% python3 -q
>>> import numpy as np
>>> from numpy import linalg as LA
>>> np.set_printoptions(precision=2, suppress=True, linewidth=140)
>>> tidy = lambda a: np.round(a, 2) + 0
>>> J = np.array([[-0.07, 0.13, 0.0, 0.07],
...     [0.56, 0.19, 0.08, -0.07],
...     [0.99, -0.45, 0.26, -0.69],
...     [0.85, -0.56, 0.1, -0.51],
...     [-0.99, 0.81, -0.24, 0.81],
...     [-0.99, 0.3, -0.27, 0.65],
...     [-1.0, 0.96, -0.43, 0.97],
...     [1.0, -0.95, 0.52, -0.98],
...     [-0.34, 0.14, -0.03, 0.14],
...     [0.6, -0.11, 0.07, -0.21],
...     [0.97, 0.01, 0.23, -0.45],
...     [0.87, -0.25, 0.13, -0.4],
...     [-0.34, 0.14, -0.03, 0.14]])
>>> r0, g = J[8], J[5]
>>> tidy(r0 @ r0)
np.float64(0.16)
>>> pr = (r0 @ g) / (r0 @ r0) * r0
>>> tidy(pr)
array([-1.04,  0.43, -0.09,  0.43])
>>> LA.matrix_rank(np.outer(r0, g))
np.int64(1)
>>> Xc = J - J.mean(axis=0)
>>> V = LA.svd(Xc)[2][:1]
>>> Y = Xc - Xc @ V.T @ V
>>> LA.norm(Y, axis=1).round(6).argmax()
np.int64(7)
>>> tidy(LA.norm(Y) / LA.norm(Xc))
np.float64(0.23)
>>> tidy(Y.std(axis=0))
array([0.16, 0.19, 0.07, 0.06])
>>> vec = np.array([3, 0, -2, 2])
>>> rhs = J @ vec
>>> coef, lr = np.zeros(4), 1 / LA.norm(J, 2) ** 2
>>> for i in range(4):
...     coef -= lr * J.T @ (J @ coef - rhs)
...     if i % 1 == 0: print(i, round(LA.norm(J @ coef - rhs), 2))
... 
0 2.45
1 2.32
2 2.2
3 2.09
>>> tidy(coef)
array([ 0.86,  0.08,  0.04, -0.21])
>>> vec = np.array([2, 2, 0, 0])
>>> np.sign((J @ vec).round(6))
array([ 1.,  1.,  1.,  1., -1., -1., -1.,  1., -1.,  1.,  1.,  1., -1.])
>>> tidy(np.einsum("ij,j->i", J, vec))
array([ 0.12,  1.5 ,  1.08,  0.58, -0.36, -1.38, -0.08,  0.1 , -0.4 ,  0.98,  1.96,  1.24, -0.4 ])
>>> tidy(J @ (2 * vec))
array([ 0.24,  3.  ,  2.16,  1.16, -0.72, -2.76, -0.16,  0.2 , -0.8 ,  1.96,  3.92,  2.48, -0.8 ])
>>> J @ np.eye(4)[3]
array([ 0.07, -0.07, -0.69, -0.51,  0.81,  0.65,  0.97, -0.98,  0.14, -0.21, -0.45, -0.4 ,  0.14])
>>> (J @ vec).argmax()
np.int64(10)
>>> LA.norm(J @ vec) <= LA.norm(J, 2) * LA.norm(vec) + 1e-9
np.True_
>>> tidy((J * vec).sum(axis=1))
array([ 0.12,  1.5 ,  1.08,  0.58, -0.36, -1.38, -0.08,  0.1 , -0.4 ,  0.98,  1.96,  1.24, -0.4 ])
>>> r0 = np.array([3, 2, 2, 3])
>>> E = r0[np.abs(np.subtract.outer(np.arange(4), np.arange(4)))]
>>> E
array([[3, 2, 2, 3],
       [2, 3, 2, 2],
       [2, 2, 3, 2],
       [3, 2, 2, 3]])
>>> [round(float(x), 2) for x in LA.svd(E, compute_uv=False)[:3]]
[9.53, 1.47, 1.0]
>>> tidy(LA.norm(E, 2) / LA.norm(E))
np.float64(0.98)
>>> np.argsort(-LA.norm(E, axis=0).round(6), kind="stable")[:3]
array([0, 3, 1])
>>> rng = np.random.default_rng(16)
>>> Y = J + rng.integers(-2, 3, (13, 1)) @ rng.integers(-2, 3, (1, 4))
>>> tidy(Y)
array([[-0.07,  0.13,  0.  ,  0.07],
       [ 0.56,  0.19,  0.08, -0.07],
       [ 4.99, -4.45,  4.26,  3.31],
       [ 0.85, -0.56,  0.1 , -0.51],
       [ 1.01, -1.19,  1.76,  2.81],
       [-4.99,  4.3 , -4.27, -3.35],
       [-1.  ,  0.96, -0.43,  0.97],
       [-1.  ,  1.05, -1.48, -2.98],
       [-4.34,  4.14, -4.03, -3.86],
       [ 2.6 , -2.11,  2.07,  1.79],
       [ 0.97,  0.01,  0.23, -0.45],
       [-3.13,  3.75, -3.87, -4.4 ],
       [-2.34,  2.14, -2.03, -1.86]])
>>> tidy(Y - J)
array([[ 0.,  0.,  0.,  0.],
       [ 0.,  0.,  0.,  0.],
       [ 4., -4.,  4.,  4.],
       [ 0.,  0.,  0.,  0.],
       [ 2., -2.,  2.,  2.],
       [-4.,  4., -4., -4.],
       [ 0.,  0.,  0.,  0.],
       [-2.,  2., -2., -2.],
       [-4.,  4., -4., -4.],
       [ 2., -2.,  2.,  2.],
       [ 0.,  0.,  0.,  0.],
       [-4.,  4., -4., -4.],
       [-2.,  2., -2., -2.]])
